% python3 -q
>>> import numpy as np
>>> np.set_printoptions(precision=2, suppress=True, linewidth=120, sign=" ")
>>> W0 = np.array([[-2, -1, -1, -2, 1, 2, -2, 1],
...     [0, -1, 2, 0, 1, -1, 0, -1],
...     [1, 1, 2, -1, -1, 2, -1, 2],
...     [0, -2, 0, -1, 1, -1, 2, 2],
...     [0, 0, 0, 2, 0, -2, -2, 0],
...     [2, 1, -2, 2, 2, 2, -2, 2],
...     [-1, 0, -2, -1, -2, 0, -1, 2],
...     [0, 0, 2, 2, -2, -1, 2, -2]])
>>> W0
array([[-2, -1, -1, -2,  1,  2, -2,  1],
       [ 0, -1,  2,  0,  1, -1,  0, -1],
       [ 1,  1,  2, -1, -1,  2, -1,  2],
       [ 0, -2,  0, -1,  1, -1,  2,  2],
       [ 0,  0,  0,  2,  0, -2, -2,  0],
       [ 2,  1, -2,  2,  2,  2, -2,  2],
       [-1,  0, -2, -1, -2,  0, -1,  2],
       [ 0,  0,  2,  2, -2, -1,  2, -2]])
>>> rng = np.random.default_rng(32426)
>>> lab = rng.permutation(8)
>>> lab
array([ 1,  3,  2,  7,  5,  6,  0,  4])
>>> Y = W0[lab][:, lab]
>>> np.sort(np.abs(np.linalg.eigvals(Y)))
array([ 0.49,  2.43,  2.66,  2.66,  3.43,  3.43,  4.68,  4.68])
>>> round(float(np.linalg.det(Y)), 2), round(float(np.linalg.det(W0[lab])), 2)
(2150.0, 2150.0)
>>> E = np.array([[-1.0, -2.0, 0.0, 0.0, 0.0, 0.0, 0.0, 0.0],
...     [-2.0, 0.0, -2.0, 0.0, 0.0, 0.0, 0.0, 0.0],
...     [0.0, -2.0, 2.0, -2.0, 0.0, 0.0, 0.0, 0.0],
...     [0.0, 0.0, -2.0, 1.0, -2.0, 0.0, 0.0, 0.0],
...     [0.0, 0.0, 0.0, -2.0, 0.0, -2.0, 0.0, 0.0],
...     [0.0, 0.0, 0.0, 0.0, -2.0, 2.0, -2.0, 0.0],
...     [0.0, 0.0, 0.0, 0.0, 0.0, -2.0, 0.0, -2.0],
...     [0.0, 0.0, 0.0, 0.0, 0.0, 0.0, -2.0, -2.0]])
>>> x = np.array([9, 6, -4, 3, -6, -9, 2, 8])
>>> target = E @ x
>>> target
array([-21., -10., -26.,  23.,  12., -10.,   2., -20.])
>>> np.linalg.solve(E, target)
array([ 9.,  6., -4.,  3., -6., -9.,  2.,  8.])
>>> round(np.linalg.det(E), 2)
np.float64(192.0)
>>> np.linalg.matrix_power(E, 4)
array([[  45.,   10.,   60.,  -16.,   16.,    0.,    0.,    0.],
       [  10.,  100.,  -96.,   92.,  -24.,   16.,    0.,    0.],
       [  60.,  -96.,  228., -150.,   92.,  -40.,   16.,    0.],
       [ -16.,   92., -150.,  153.,  -74.,   92.,  -24.,   16.],
       [  16.,  -24.,   92.,  -74.,  116., -104.,   80.,    0.],
       [   0.,   16.,  -40.,   92., -104.,  208.,  -80.,   64.],
       [   0.,    0.,   16.,  -24.,   80.,  -80.,  112.,   48.],
       [   0.,    0.,    0.,   16.,    0.,   64.,   48.,   96.]])
>>> (E + E.T) / 2
array([[-1., -2.,  0.,  0.,  0.,  0.,  0.,  0.],
       [-2.,  0., -2.,  0.,  0.,  0.,  0.,  0.],
       [ 0., -2.,  2., -2.,  0.,  0.,  0.,  0.],
       [ 0.,  0., -2.,  1., -2.,  0.,  0.,  0.],
       [ 0.,  0.,  0., -2.,  0., -2.,  0.,  0.],
       [ 0.,  0.,  0.,  0., -2.,  2., -2.,  0.],
       [ 0.,  0.,  0.,  0.,  0., -2.,  0., -2.],
       [ 0.,  0.,  0.,  0.,  0.,  0., -2., -2.]])
>>> E.inv()
Traceback (most recent call last):
  File "<python-input-18>", line 1, in <module>
    E.inv()
    ^^^^^
AttributeError: 'numpy.ndarray' object has no attribute 'inv'
>>> np.sort(np.abs(np.linalg.eigvals(E)))
array([ 0.35,  0.62,  1.91,  2.28,  3.07,  3.57,  3.96,  4.78])
>>> np.all(np.linalg.eigvalsh(E) > 0)
np.False_
>>> [round(float(np.linalg.det(E[:i, :i])), 2) + 0 for i in range(1, 9)]
[-1.0, -4.0, -4.0, 12.0, 16.0, -16.0, -64.0, 192.0]
>>> ev, V = np.linalg.eigvalsh(E)
Traceback (most recent call last):
  File "<python-input-22>", line 1, in <module>
    ev, V = np.linalg.eigvalsh(E)
    ^^^^^
ValueError: too many values to unpack (expected 2)
>>> ev, V = np.linalg.eigh(E)
>>> np.linalg.eigvalsh(E @ E)
array([  0.12,   0.38,   3.65,   5.19,   9.42,  12.75,  15.68,  22.81])
>>> np.unique(ev.round(6) + 0, return_counts=True)[1]
array([ 1,  1,  1,  1,  1,  1,  1,  1])
>>> u, v = E[4], E[5]
>>> u @ u
np.float64(8.0)
>>> u @ v
np.float64(-4.0)
>>> pr = (u @ v) / (u @ u) * u
>>> np.linalg.matrix_rank(np.outer(u, v))
np.int64(1)
>>> round(float(np.linalg.norm(u + v) ** 2 + np.linalg.norm(u - v) ** 2), 2)
40.0
>>> pr
array([-0., -0., -0.,  1., -0.,  1., -0., -0.])
>>> v - pr
array([ 0.,  0.,  0., -1., -2.,  1., -2.,  0.])
>>> mat = np.vander(np.arange(3) - 1, 4, increasing=True)
>>> mat
array([[ 1, -1,  1, -1],
       [ 1,  0,  0,  0],
       [ 1,  1,  1,  1]])
>>> mat.shape
(3, 4)
>>> mat.mean(axis=0)
array([ 1.  ,  0.  ,  0.67,  0.  ])
>>> mat - mat[0]
array([[ 0,  0,  0,  0],
       [ 0,  1, -1,  1],
       [ 0,  2,  0,  2]])
>>> mat.sum(axis=0)
array([ 3,  0,  2,  0])
>>> np.diff(mat, axis=0)
array([[ 0,  1, -1,  1],
       [ 0,  1,  1,  1]])
>>> mat.sum(axis=1)
array([ 0,  1,  4])
>>> np.linalg.svd(mat, compute_uv=False)
array([ 2.14,  2.  ,  0.66])
>>> np.unravel_index(np.abs(mat).argmax(), mat.shape)
(np.int64(0), np.int64(0))
>>> np.abs(mat).max()
np.int64(1)
>>> Y = mat / np.linalg.norm(mat, axis=1, keepdims=True)
>>> cov = Y @ Y.T
>>> (cov - 2 * np.eye(3)).round(6).argmax(axis=1)
array([ 1,  0,  1])
>>> round(float(np.degrees(np.arccos(np.clip(cov[1, 2], -1, 1)))), 2)
60.0
>>> Y = mat[0, 0] * mat[1:] - np.outer(mat[1:, 0], mat[0])
>>> Y
array([[ 0,  1, -1,  1],
       [ 0,  2,  0,  2]])
>>> np.flatnonzero(~Y.round(6).any(axis=1))
array([], dtype=int64)
>>> np.linalg.matrix_rank(Y), np.linalg.matrix_rank(mat)
(np.int64(2), np.int64(3))
>>> Y = np.array([[-5, 4], [2, 4], [-3, -5], [3, 4]])
>>> np.linalg.matrix_rank(np.vstack([mat, Y.T]))
np.int64(4)
>>> np.vstack([mat, Y.T]).shape
(5, 4)
>>> mat @ Y
array([[-13,  -9],
       [ -5,   4],
       [ -3,   7]])
>>> np.einsum("ik,kj->ij", mat, Y)
array([[-13,  -9],
       [ -5,   4],
       [ -3,   7]])
>>> np.einsum("ik,kj->ji", mat, Y)
array([[-13,  -5,  -3],
       [ -9,   4,   7]])
>>> feats = np.load("block5.npy")
>>> feats
array([[ 147,  -52,  -58,   37,  -71,  -57],
       [ -52,  220,  -62,   16, -102,  -52],
       [ -58,  -62,   87,  -27,   86,   71],
       [  37,   16,  -27,  227,    3,  -31],
       [ -71, -102,   86,    3,  246,  102],
       [ -57,  -52,   71,  -31,  102,  118]])
>>> x = np.ones(6)
>>> for _ in range(6):
...     x = feats @ x
...     x /= np.linalg.norm(x)
...     print(round(x @ feats @ x, 2))
... 
315.4
396.42
433.61
445.34
448.52
449.37
>>> x
array([-0.24, -0.44,  0.36, -0.13,  0.67,  0.4 ])
>>> round(float(np.linalg.eigvalsh(feats)[-1]), 2)
449.68
>>> x = np.array([0, 8, 8, 7, 6, 4])
>>> target = feats @ x
>>> target
array([-1275,   556,   811,  1395,  1777,  1019])
>>> np.round(np.linalg.solve(feats, target + feats[:, 4]), 2) + 0
array([ 0.,  8.,  8.,  7.,  7.,  4.])
>>> np.round(np.linalg.solve(feats, 3 * target), 2) + 0
array([  0.,  24.,  24.,  21.,  18.,  12.])
>>> np.trace(feats)
np.int64(1045)
>>> np.linalg.determinant(feats)
Traceback (most recent call last):
  File "<python-input-71>", line 1, in <module>
    np.linalg.determinant(feats)
    ^^^^^^^^^^^^^^^^^^^^^
AttributeError: module 'numpy.linalg' has no attribute 'determinant'
>>> np.sort(np.abs(np.linalg.eigvals(feats)))
array([  16.98,   44.38,   67.77,  213.49,  252.7 ,  449.68])
>>> np.allclose(feats, feats.T)
True
>>> np.allclose(feats @ feats.T, feats.T @ feats)
True
>>> round(np.abs(np.linalg.eigvals(feats)).max(), 2)
np.float64(449.68)
>>> J = np.load("x.npy")
>>> J
array([[ 1, -7, -5,  5,  8,  0,  3,  9,  5],
       [ 5,  1, -7, -5,  5,  8,  0,  3,  9],
       [ 9,  5,  1, -7, -5,  5,  8,  0,  3],
       [ 3,  9,  5,  1, -7, -5,  5,  8,  0],
       [ 0,  3,  9,  5,  1, -7, -5,  5,  8],
       [ 8,  0,  3,  9,  5,  1, -7, -5,  5],
       [ 5,  8,  0,  3,  9,  5,  1, -7, -5],
       [-5,  5,  8,  0,  3,  9,  5,  1, -7],
       [-7, -5,  5,  8,  0,  3,  9,  5,  1]])
>>> t3 = np.stack([J, 5 * J, J[::-1]])
>>> np.linalg.matrix_rank(t3)
array([ 9,  9,  9])
>>> t3.shape
(3, 9, 9)
>>> np.einsum("bij,cij->bc", t3, t3)
array([[  2511,  12555,    361],
       [ 12555,  62775,   1805],
       [   361,   1805,   2511]])
